In [1]: import numpy as np

In [2]: np.set_printoptions(precision=4, suppress=True, linewidth=200, floatmode="fixed")

In [3]: def rd(a):
   ...:     return np.round(a, 4) + 0
   ...: 

In [4]: K = np.load("m.npy")

In [5]: print(K)
[[-9.0000  0.0000  0.0000]
 [ 0.0000  3.0000 -1.0000]
 [ 0.0000 -2.0000 -3.0000]]

In [6]: rng = np.random.default_rng(144552)

In [7]: labels = rng.permutation(3)

In [8]: other = K[:, labels] * rng.choice([-1, 1], 3)

In [9]: print(other)
[[-0.0000  9.0000  0.0000]
 [ 1.0000 -0.0000  3.0000]
 [ 3.0000 -0.0000 -2.0000]]

In [10]: Uu, _, vt = np.linalg.svd(K.T @ other)

In [11]: print(rd(Uu @ vt))
[[ 0.0000 -1.0000  0.0000]
 [ 0.0000  0.0000  1.0000]
 [-1.0000  0.0000  0.0000]]

In [12]: print(rd(np.linalg.lstsq(K, other)[0]))
[[ 0.0000 -1.0000  0.0000]
 [ 0.0000  0.0000  1.0000]
 [-1.0000  0.0000  0.0000]]

In [13]: m1 = np.load("case0.npy")

In [14]: print(m1)
[[ 95.8788 -59.8513 -35.7204]
 [ 62.6498 -37.3440 -23.2216]
 [ 51.7960 -30.0239 -19.0878]
 [ 26.7972 -13.4375  -9.4679]
 [ 24.0609 -11.6769  -8.4100]
 [ 17.4162  -7.5091  -5.8480]
 [ 14.7869  -5.9241  -4.8421]
 [ 11.8669  -4.2328  -3.7368]
 [ 10.9055  -3.6974  -3.3772]
 [  7.3081  -1.8367  -2.0648]
 [  6.7471  -1.5744  -1.8672]
 [  3.3325  -0.2640  -0.7483]
 [  1.8874   0.0451  -0.3536]
 [  0.2819   0.0526  -0.0353]
 [ -0.9337  -0.3331   0.0521]
 [ -2.4406  -1.4779  -0.1381]
 [ -4.2040  -3.3786  -0.7023]
 [ -4.5045  -3.6922  -0.8071]
 [ -7.1041  -5.8930  -1.5882]
 [-11.3728  -7.9948  -2.3741]
 [-12.5681  -8.3769  -2.5174]
 [-18.8967  -9.5542  -2.9419]
 [-19.6141  -9.6228  -2.9637]
 [-35.8687  -9.2918  -2.6606]
 [-39.7866  -8.8609  -2.4355]]

In [15]: x0 = np.array([2, 0, 1])

In [16]: target = m1 @ x0

In [17]: coef, lr = np.zeros(3), 1 / np.linalg.norm(m1, 2) ** 2

In [18]: for i in range(200):
    ...:     coef -= lr * m1.T @ (m1 @ coef - target)
    ...:     if i % 50 == 0: print(i, round(np.linalg.norm(m1 @ coef - target), 4))
    ...: 
0 64.6388
50 2.9653
100 2.9027
150 2.8603

In [19]: print(rd(np.linalg.cond(m1)))
58.3372

In [20]: labels = m1[:, 0] > np.median(m1[:, 0])

In [21]: u = m1[labels].mean(axis=0) - m1[~labels].mean(axis=0)

In [22]: print(np.argsort(-np.abs(u).round(6), kind="stable"))
[0 1 2]

In [23]: print((((m1 - m1.mean(axis=0)) @ u > 0) == labels).mean())
0.88

In [24]: proj = m1 @ np.linalg.solve(m1.T @ m1, m1.T)

In [25]: print(np.allclose(proj @ proj, proj))
True

In [26]: mat = np.load("sample2.npy")

In [27]: print(rd(mat))
[[-0.9806  0.0994  0.1690]
 [ 0.0000 -0.8619  0.5071]
 [ 0.1961  0.4972  0.8452]]

In [28]: x0 = np.array([1, 0, 6])

In [29]: h1 = np.maximum(mat @ x0, 0)

In [30]: print(np.flatnonzero(h1 > 1e-9))
[0 1 2]

In [31]: print(rd(np.maximum(mat @ (3 * x0), 0)))
[ 0.1008  9.1277 15.8011]

In [32]: proj = np.triu(np.array([[-2, 2, 0], [1, -1, 3], [0, 0, -1]]), 1) + np.eye(3)

In [33]: other = proj @ mat @ np.linalg.inv(proj)

In [34]: print(np.linalg.matrix_rank(other))
3

In [35]: print(rd(proj @ mat - mat @ proj))
[[ 0.0000  0.2374  0.7158]
 [ 0.5883  1.4917  5.1211]
 [ 0.0000 -0.3922 -1.4917]]

In [36]: print(rd(np.trace(other)), rd(np.trace(mat)))
-0.9973 -0.9973

In [37]: print(rd(other))
[[-0.9806  0.3368  0.1727]
 [ 0.5883 -0.5469  4.6831]
 [ 0.1961  0.1050  0.5301]]

In [38]: x0 = np.array([2, 5, 5])

In [39]: print(rd(np.linalg.det(mat)))
1.0

In [40]: print(3 - np.linalg.matrix_rank(mat - np.eye(3), tol=1e-8))
1

In [41]: print(rd(np.sort(np.abs(np.degrees(np.angle(np.linalg.eigvals(mat)))))))
[  0.0000 177.0324 177.0324]

In [42]: print(rd(mat.T @ (mat @ x0)))
[2.0000 5.0000 5.0000]
